$ python3 -q
>>> import numpy as np
>>> np.set_printoptions(precision=4, suppress=True, linewidth=120)
>>> W2 = np.array([[-0.1, -0.8, 0.5]])
>>> rng = np.random.default_rng(978710)
>>> M = np.array([[-2],
...     [-4],
...     [-4],
...     [4],
...     [-5],
...     [-3],
...     [0],
...     [4],
...     [-5],
...     [1],
...     [-1],
...     [2],
...     [0],
...     [4],
...     [2],
...     [5],
...     [-1],
...     [-3],
...     [-2]]) @ W2 + 0.02 * rng.normal(size=(19, 3))
>>> M
array([[ 0.2044,  1.5753, -1.0137],
       [ 0.4101,  3.1958, -1.9555],
       [ 0.4106,  3.212 , -2.0102],
       [-0.3966, -3.213 ,  1.9978],
       [ 0.524 ,  3.9819, -2.4979],
       [ 0.2946,  2.3909, -1.5434],
       [ 0.0003,  0.0313,  0.0176],
       [-0.4071, -3.1703,  2.0024],
       [ 0.5034,  3.9898, -2.5164],
       [-0.1071, -0.7936,  0.4969],
       [ 0.0803,  0.8075, -0.4694],
       [-0.1694, -1.6065,  0.9804],
       [-0.0025,  0.0248, -0.0105],
       [-0.395 , -3.2198,  2.013 ],
       [-0.1853, -1.6212,  0.9873],
       [-0.5198, -3.9902,  2.5369],
       [ 0.1102,  0.8117, -0.4783],
       [ 0.3138,  2.4075, -1.5088],
       [ 0.2252,  1.5902, -1.0143]])
>>> cen = M - M.mean(axis=0)
>>> V = np.linalg.svd(cen)[2][:1]
>>> B = cen - cen @ V.T @ V
>>> B.std(axis=0)
array([0.0128, 0.012 , 0.0181])
>>> np.linalg.norm(B, axis=1).round(6).argmax()
np.int64(5)
>>> (cen @ V.T).std(axis=0)
array([2.9899])
>>> np.diag(V.T @ V)
array([0.0114, 0.7093, 0.2792])
>>> np.cov(cen @ V.T, rowvar=False)
array(9.4361)
>>> x = np.array([3, 3, 0])
>>> np.sign((M @ x).round(6))
array([ 1.,  1.,  1., -1.,  1.,  1.,  1., -1.,  1., -1.,  1., -1.,  1., -1., -1., -1.,  1.,  1.,  1.])
>>> G = M.T @ M
>>> np.linalg.svd(M, compute_uv=False) ** 2
array([172.8866,   0.0096,   0.0029])
>>> np.abs(np.linalg.svd(M)[2][-1])
array([0.9496, 0.0708, 0.3053])
>>> np.linalg.cond(M) > 100
np.True_
>>> np.argsort(-np.linalg.norm(M, axis=0).round(6), kind="stable")[:3]
array([1, 2, 0])
>>> round(np.linalg.norm(M, 2) / np.linalg.norm(M), 4)
np.float64(1.0)
>>> np.linalg.matrix_rank(M, rtol=0.1)
np.int64(1)
>>> f, r1 = M[7], M[8]
>>> np.round(f @ r1, 4)
np.float64(-17.8926)
>>> p = (f @ r1) / (f @ f) * f
>>> r1 - p
array([-0.0087,  0.0024,  0.0021])
>>> np.linalg.matrix_rank(np.outer(f, r1))
np.int64(1)
>>> round((r1 - p) @ f, 4)
np.float64(-0.0)
>>> round(float(np.linalg.norm(f + r1) ** 2 + np.linalg.norm(f - r1) ** 2), 4)
73.4607
>>> np.outer(f, r1)
array([[ -0.2049,  -1.6244,   1.0245],
       [ -1.5959, -12.6489,   7.9776],
       [  1.008 ,   7.9892,  -5.0388]])
>>> W0 = np.array([[3, 1, -1], [-2, 1, 1], [0, -3, -2], [0, -2, -2]]) * (rng.random((4, 3)) < 0.3)
>>> W0
array([[ 0,  0, -1],
       [-2,  0,  0],
       [ 0,  0,  0],
       [ 0,  0,  0]])
>>> W0.T @ W0
array([[4, 0, 0],
       [0, 0, 0],
       [0, 0, 1]])
>>> np.linalg.pinv(W0)
array([[ 0. , -0.5,  0. ,  0. ],
       [ 0. ,  0. ,  0. ,  0. ],
       [-1. ,  0. ,  0. ,  0. ]])
>>> np.linalg.svd(W0, compute_uv=False)
array([2., 1., 0.])
